$ python3 -q
>>> import numpy as np
>>> np.set_printoptions(precision=2, suppress=True, linewidth=120, floatmode="fixed")
>>> M = np.load("data.npy")
>>> print(M)
[[ 0.47  0.23  0.24 -0.51  0.02 -0.69  0.44 -0.70  0.30 -0.41  0.31  1.01 -0.49  1.47 -0.30]
 [-0.56  1.48 -0.32 -0.09 -0.32  0.39 -1.20 -0.33 -0.50 -0.67  0.48  0.54 -0.39  0.10  0.07]
 [-0.48  0.10  0.17 -0.12 -0.10 -0.92  0.28  0.37  0.36 -0.68  0.48 -0.35  0.39 -0.12  0.01]
 [-0.58 -0.61  1.34  0.23 -0.10  0.01 -0.25  0.10  0.03  0.32  0.18  0.97 -0.32 -0.42 -0.09]
 [ 0.72  0.42 -0.10 -0.18  0.40 -0.61 -0.96  0.59  0.10  1.25  0.51  0.74  0.80  0.21  0.16]
 [ 0.70 -0.82  0.24  0.11 -0.40 -1.22 -0.49  0.39 -0.07  0.20  0.02 -0.97 -1.05 -0.25  0.67]
 [ 0.24  0.39 -0.16  0.28  1.32 -0.21  0.07 -0.14 -1.01 -0.08 -0.35  0.35  0.07 -0.78  0.16]
 [-0.07  0.07  0.73  0.21 -0.51 -0.37  1.14 -1.16  0.95  0.55  0.21  0.01  0.05 -0.29  0.44]]
>>> x0 = np.array([-2, 0, 2, -2, -1, 0, -1, 0, -1, 2, 1, 1, 0, 0, -2])
>>> h = np.maximum(M @ x0, 0)
>>> M * (h > 1e-9)[:, None]
array([[ 0.47,  0.23,  0.24, -0.51,  0.02, -0.69,  0.44, -0.70,  0.30, -0.41,  0.31,  1.01, -0.49,  1.47, -0.30],
       [-0.56,  1.48, -0.32, -0.09, -0.32,  0.39, -1.20, -0.33, -0.50, -0.67,  0.48,  0.54, -0.39,  0.10,  0.07],
       [-0.00,  0.00,  0.00, -0.00, -0.00, -0.00,  0.00,  0.00,  0.00, -0.00,  0.00, -0.00,  0.00, -0.00,  0.00],
       [-0.58, -0.61,  1.34,  0.23, -0.10,  0.01, -0.25,  0.10,  0.03,  0.32,  0.18,  0.97, -0.32, -0.42, -0.09],
       [ 0.72,  0.42, -0.10, -0.18,  0.40, -0.61, -0.96,  0.59,  0.10,  1.25,  0.51,  0.74,  0.80,  0.21,  0.16],
       [ 0.00, -0.00,  0.00,  0.00, -0.00, -0.00, -0.00,  0.00, -0.00,  0.00,  0.00, -0.00, -0.00, -0.00,  0.00],
       [ 0.00,  0.00, -0.00,  0.00,  0.00, -0.00,  0.00, -0.00, -0.00, -0.00, -0.00,  0.00,  0.00, -0.00,  0.00],
       [-0.07,  0.07,  0.73,  0.21, -0.51, -0.37,  1.14, -1.16,  0.95,  0.55,  0.21,  0.01,  0.05, -0.29,  0.44]])
>>> w1 = np.array([[-2, 5],
...     [-2, -2],
...     [-3, 0],
...     [-5, -4],
...     [1, 1],
...     [-2, 5],
...     [2, -4],
...     [2, 2],
...     [-5, 3],
...     [1, -1],
...     [-4, -4],
...     [4, 5],
...     [2, 0],
...     [1, -3],
...     [-2, -5]])
>>> b = np.array([2, 1])
>>> H = np.maximum(M @ w1 + b, 0)
>>> (H > 0).mean(axis=0)
array([0.62, 0.62])
>>> (H > 0).astype(int)
array([[1, 1],
       [0, 1],
       [1, 0],
       [1, 1],
       [1, 1],
       [0, 0],
       [1, 1],
       [0, 0]])
>>> W2 = np.array([[2, -2, 2], [2, -1, 4]])
>>> (H @ W2).round(6).argmax(axis=1)
array([2, 2, 0, 2, 2, 0, 2, 0])
>>> W0 = np.load("run10.npy")
>>> W0
array([[ 0, -5,  4,  1, -4, -3, -4, -2, -5,  3, -5, -5, -1,  5],
       [ 0,  0,  0,  0, -5, -5,  1,  0,  0, -1,  4,  3,  0,  3],
       [ 0,  0,  0, -3,  0,  5,  0,  0,  5,  0,  1,  3, -5,  1],
       [ 0,  0,  0,  0, -1, -3,  1, -3, -4, -1,  0, -4,  1,  3],
       [ 0,  0,  0,  0,  0,  4, -2, -1,  5,  1,  3,  2,  2,  3],
       [ 0,  0,  0,  0,  0,  0, -3,  4, -3,  2,  4,  4, -2, -3],
       [ 0,  0,  0,  0,  0,  0,  0,  5, -5, -5, -3,  0,  2,  2],
       [ 0,  0,  0,  0,  0,  0,  0,  0, -1,  1, -2, -5, -1,  0],
       [ 0,  0,  0,  0,  0,  0,  0,  0,  0,  5, -5,  4,  4,  4],
       [ 0,  0,  0,  0,  0,  0,  0,  0,  0,  0, -1,  5,  0,  4],
       [ 0,  0,  0,  0,  0,  0,  0,  0,  0,  0,  0,  0,  4, -1],
       [ 0,  0,  0,  0,  0,  0,  0,  0,  0,  0,  0,  0, -2,  2],
       [ 0,  0,  0,  0,  0,  0,  0,  0,  0,  0,  0,  0,  0,  2],
       [ 0,  0,  0,  0,  0,  0,  0,  0,  0,  0,  0,  0,  0,  0]])
>>> # null space of dimension 2
>>> U, sig, vt = np.linalg.svd(W0)
>>> evecs = vt[:(sig > 1e-8).sum()]
>>> rng = np.random.default_rng(378237)
>>> x0 = W0[12] + -3 * W0[4] + rng.integers(2) * np.eye(14)[6]
>>> x0
array([  0.00,   0.00,   0.00,   0.00,   0.00, -12.00,   7.00,   3.00, -15.00,  -3.00,  -9.00,  -6.00,  -6.00,  -7.00])
>>> print(np.linalg.matrix_rank(np.vstack([W0, x0])))
12
>>> np.round(np.linalg.norm(x0 - evecs.T @ evecs @ x0), 2)
np.float64(0.0)
>>> np.diag(evecs.T @ evecs)
array([0.00, 0.61, 0.39, 1.00, 1.00, 1.00, 1.00, 1.00, 1.00, 1.00, 1.00, 1.00, 1.00, 1.00])
>>> np.allclose(evecs.T @ evecs @ x0, x0)
True
>>> G = W0.T @ W0
>>> np.trace(G), (W0 ** 2).sum()
(np.int64(890), np.int64(890))
>>> np.linalg.matrix_rank(G)
np.int64(12)
>>> np.round(np.linalg.svd(W0, compute_uv=False) ** 2, 2) + 0
array([306.92, 154.33, 123.63, 101.13,  81.67,  63.31,  32.40,  13.99,   8.09,   4.39,   0.15,   0.01,   0.00,   0.00])
>>> def softmax(z):
...     e = np.exp(z - z.max(axis=-1, keepdims=True))
...     return e / e.sum(axis=-1, keepdims=True)
... 
>>> np.round(softmax(W0[0]), 2) + 0
array([0.00, 0.00, 0.24, 0.01, 0.00, 0.00, 0.00, 0.00, 0.00, 0.09, 0.00, 0.00, 0.00, 0.65])
>>> softmax(W0).sum(axis=1)
array([1.00, 1.00, 1.00, 1.00, 1.00, 1.00, 1.00, 1.00, 1.00, 1.00, 1.00, 1.00, 1.00, 1.00])
>>> att = W0 @ W0.T / np.sqrt(14)
>>> softmax(att).round(6).argmax(axis=1)
array([ 0,  1,  2,  0,  4,  5,  6,  0,  8,  9, 10,  0,  0,  0])
>>> softmax(att)[0] @ W0
array([ 0.00, -5.00,  4.00,  1.00, -4.00, -3.00, -4.00, -2.00, -5.00,  3.00, -5.00, -5.00, -1.00,  5.00])
>>> U, sig, vt = np.linalg.svd(W0)
>>> sig.round(2) + 0
array([17.52, 12.42, 11.12, 10.06,  9.04,  7.96,  5.69,  3.74,  2.84,  2.09,  0.39,  0.09,  0.00,  0.00])
>>> np.argmax(sig[:-1] / (sig[1:] + 1e-6)) + 1
np.int64(12)
>>> other = U[:, :12] @ np.diag(sig[:12]) @ vt[:12]
>>> round(np.linalg.norm(W0 - other) / np.linalg.norm(W0), 2)
np.float64(0.0)
>>> print(round(float(np.linalg.norm(W0 - other, 2)), 2), np.round(sig[12], 2))
0.0 0.0
>>> np.linalg.matrix_rank(other)
np.int64(12)
>>> rank = np.linalg.matrix_rank(W0)
>>> rank
np.int64(12)
>>> ns = np.linalg.svd(W0)[2][rank:].T
>>> [int(np.linalg.matrix_rank(W0[:i])) for i in range(1, len(W0) + 1)]
[1, 2, 3, 4, 5, 6, 7, 8, 9, 10, 11, 12, 12, 12]
>>> feats = np.load("layer10.npy")
>>> feats
array([[ 1,  0,  0,  0,  0,  0,  0,  0,  0,  0,  0,  0,  0],
       [ 0,  2,  0,  0,  0,  0,  0,  0,  0,  0,  0,  0,  0],
       [ 0,  0,  1,  0,  0,  0,  0,  0,  0,  0,  0,  0,  0],
       [ 0,  0,  0, -2,  0,  0,  0,  0,  0,  0,  0,  0,  0],
       [ 0,  0,  0,  0, -2,  0,  0,  0,  0,  0,  0,  0,  0],
       [ 0,  0,  0,  0,  0,  2,  0,  0,  0,  0,  0,  0,  0],
       [ 0,  0,  0,  0,  0,  0,  0,  0,  0,  0,  0,  0,  0],
       [ 0,  0,  0,  0,  0,  0,  0, -2,  0,  0,  0,  0,  0],
       [ 0,  0,  0,  0,  0,  0,  0,  0, -2,  0,  0,  0,  0],
       [ 0,  0,  0,  0,  0,  0,  0,  0,  0, -1,  0,  0,  0],
       [ 0,  0,  0,  0,  0,  0,  0,  0,  0,  0,  2,  0,  0],
       [ 0,  0,  0,  0,  0,  0,  0,  0,  0,  0,  0, -1,  0],
       [ 0,  0,  0,  0,  0,  0,  0,  0,  0,  0,  0,  0,  2]])
>>> # 13 groups of indices that never mix
>>> np.prod(np.diag(feats)), round(np.linalg.det(feats), 2)
(np.int64(0), np.float64(0.0))
>>> [round(float(np.linalg.det(feats[:i, :i])), 2) + 0 for i in range(1, 14)]
[1.0, 2.0, 2.0, -4.0, 8.0, 16.0, 0.0, 0.0, 0.0, 0.0, 0.0, 0.0, 0.0]
>>> data = np.load("out8.npy")
>>> data
array([[5.00, 2.00, 0.00, 4.00, 5.00, 5.00, 1.00, 3.00, 1.00, 5.00, 5.00, 3.00, 0.00],
       [5.00, 2.00, 0.00, 1.00, 0.00, 1.00, 0.00, 5.00, 2.00, 1.00, 0.00, 3.00, 0.00],
       [5.00, 3.00, 5.00, 2.00, 2.00, 4.00, 5.00, 5.00, 5.00, 2.00, 0.00, 5.00, 0.00],
       [2.00, 3.00, 4.00, 4.00, 4.00, 4.00, 0.00, 0.00, 0.00, 0.00, 3.00, 2.00, 0.00],
       [5.00, 5.00, 0.00, 5.00, 4.00, 3.00, 5.00, 1.00, 1.00, 1.00, 3.00, 5.00, 0.00],
       [0.00, 0.00, 0.00, 1.00, 4.00, 3.00, 4.00, 2.00, 2.00, 1.00, 2.00, 1.00, 0.00],
       [2.00, 1.00, 0.00, 1.00, 2.00, 2.00, 0.00, 4.00, 1.00, 0.00, 0.00, 0.00, 0.00],
       [4.00, 2.00, 2.00, 2.00, 4.00, 2.00, 5.00, 1.00, 4.00, 1.00, 1.00, 0.00, 0.00],
       [5.00, 3.00, 5.00, 3.00, 0.00, 2.00, 0.00, 5.00, 0.00, 1.00, 5.00, 4.00, 0.00],
       [3.00, 1.00, 5.00, 4.00, 0.00, 3.00, 0.00, 0.00, 4.00, 2.00, 0.00, 4.00, 0.00],
       [4.00, 2.00, 0.00, 1.00, 3.00, 4.00, 3.00, 0.00, 3.00, 1.00, 4.00, 2.00, 0.00],
       [4.00, 3.00, 3.00, 1.00, 5.00, 4.00, 0.00, 2.00, 5.00, 4.00, 5.00, 5.00, 0.00],
       [0.00, 0.00, 0.00, 0.00, 0.00, 0.00, 0.00, 0.00, 0.00, 0.00, 0.00, 0.00, 4.00]])
>>> # 2 groups of indices that never mix
>>> U, sig, vt = np.linalg.svd(data, full_matrices=False)
>>> np.cumsum(sig ** 2) / np.sum(sig ** 2)
array([0.73, 0.80, 0.86, 0.90, 0.93, 0.95, 0.97, 0.98, 0.99, 0.99, 1.00, 1.00, 1.00])
>>> (sig > 1e-8).sum()
np.int64(13)
>>> sig
array([31.52,  9.90,  8.75,  7.59,  6.68,  5.05,  4.29,  4.00,  3.51,  3.15,  2.36,  1.42,  0.29])
>>> q, R = np.linalg.qr(data)
>>> round(abs(R[0, 0]), 2), np.round(np.linalg.norm(data[:, 0]), 2)
(np.float64(13.78), np.float64(13.78))
>>> q.shape, R.shape
((13, 13), (13, 13))
>>> np.allclose(R.T @ R, data.T @ data)
True
>>> print(round(np.trace(q @ q.T), 2))
13.0
>>> np.sort(np.linalg.eigvals(data).real)
array([-4.72, -4.72, -3.56, -0.85, -0.85, -0.58,  2.46,  2.46,  4.00,  4.61,  4.61,  6.15, 29.98])
>>> other = data / np.linalg.norm(data, axis=1, keepdims=True)
>>> G = other @ other.T
>>> np.round(np.degrees(np.arccos(np.clip(G[0, 7], -1, 1))), 2)
np.float64(47.02)
>>> K = np.array([[-2.4, -1.6, -2.7, -1.5, 0.3, -0.5],
...     [-1.1, -0.5, 0.0, 1.3, -0.5, 0.1],
...     [-0.5, -0.5, -3.6, 0.1, -0.5, 1.7],
...     [0.8, 1.3, -3.3, 1.2, -0.2, -1.9],
...     [1.7, 0.0, -0.3, -0.5, -1.3, -0.8],
...     [0.8, -0.1, 0.6, 1.0, -0.2, 0.6]])
>>> K
array([[-2.40, -1.60, -2.70, -1.50,  0.30, -0.50],
       [-1.10, -0.50,  0.00,  1.30, -0.50,  0.10],
       [-0.50, -0.50, -3.60,  0.10, -0.50,  1.70],
       [ 0.80,  1.30, -3.30,  1.20, -0.20, -1.90],
       [ 1.70,  0.00, -0.30, -0.50, -1.30, -0.80],
       [ 0.80, -0.10,  0.60,  1.00, -0.20,  0.60]])
>>> np.flatnonzero(np.linalg.matrix_power((feats != 0) + (feats.T != 0) + np.eye(13), 13)[12])
array([12])
>>> idx = rng.permutation(6)
>>> other = K[:, idx] * rng.choice([-1, 1], 6)
>>> other
array([[-2.40,  0.30,  1.60, -1.50,  0.50, -2.70],
       [-1.10, -0.50,  0.50,  1.30, -0.10,  0.00],
       [-0.50, -0.50,  0.50,  0.10, -1.70, -3.60],
       [ 0.80, -0.20, -1.30,  1.20,  1.90, -3.30],
       [ 1.70, -1.30, -0.00, -0.50,  0.80, -0.30],
       [ 0.80, -0.20,  0.10,  1.00, -0.60,  0.60]])
>>> U, _, vt = np.linalg.svd(K.T @ other)
>>> idx
array([0, 4, 1, 3, 5, 2])
>>> x0 = np.array([1, -2, 1, -2, 2, -1])
>>> y = other @ x0
>>> b, lr = np.zeros(6), 1 / np.linalg.norm(other, 2) ** 2
>>> for i in range(12):
...     b -= lr * other.T @ (other @ b - y)
...     if i % 2 == 0: print(i, round(np.linalg.norm(other @ b - y), 2))
... 
0 6.88
2 4.75
4 3.47
6 2.63
8 2.06
10 1.66
>>> print(b)
[ 0.98 -1.17  0.59 -1.88  1.77 -1.09]
>>> x0 = np.array([-3, -2, -3, -2, -2, -2])
>>> y = K @ x0
>>> y
array([21.90,  2.50, 10.70,  6.70,  1.00, -6.80])
>>> np.round(np.linalg.solve(K, K[:, 2]), 2) + 0
array([0.00, 0.00, 1.00, 0.00, 0.00, 0.00])
>>> np.linalg.solve(K, y)
array([-3.00, -2.00, -3.00, -2.00, -2.00, -2.00])
>>> x0 = np.array([2, 3, -3, 0, 1, 2, 1, 3, 2, 2, 2, 2, 2])
>>> h = np.maximum(feats @ x0, 0)
>>> print(np.maximum(feats @ (3 * x0), 0))
[ 6 18  0  0  0 12  0  0  0  0 12  0 12]
>>> np.maximum(feats @ x0, 0) - np.maximum(-feats @ x0, 0)
array([ 2,  6, -3,  0, -2,  4,  0, -6, -4, -2,  4, -2,  4])
>>> feats.T @ h
array([ 2, 12,  0,  0,  0,  8,  0,  0,  0,  0,  8,  0,  8])
>>> np.tanh(feats @ x0)
array([ 0.96,  1.00, -1.00,  0.00, -0.96,  1.00,  0.00, -1.00, -1.00, -0.96,  1.00, -0.96,  1.00])
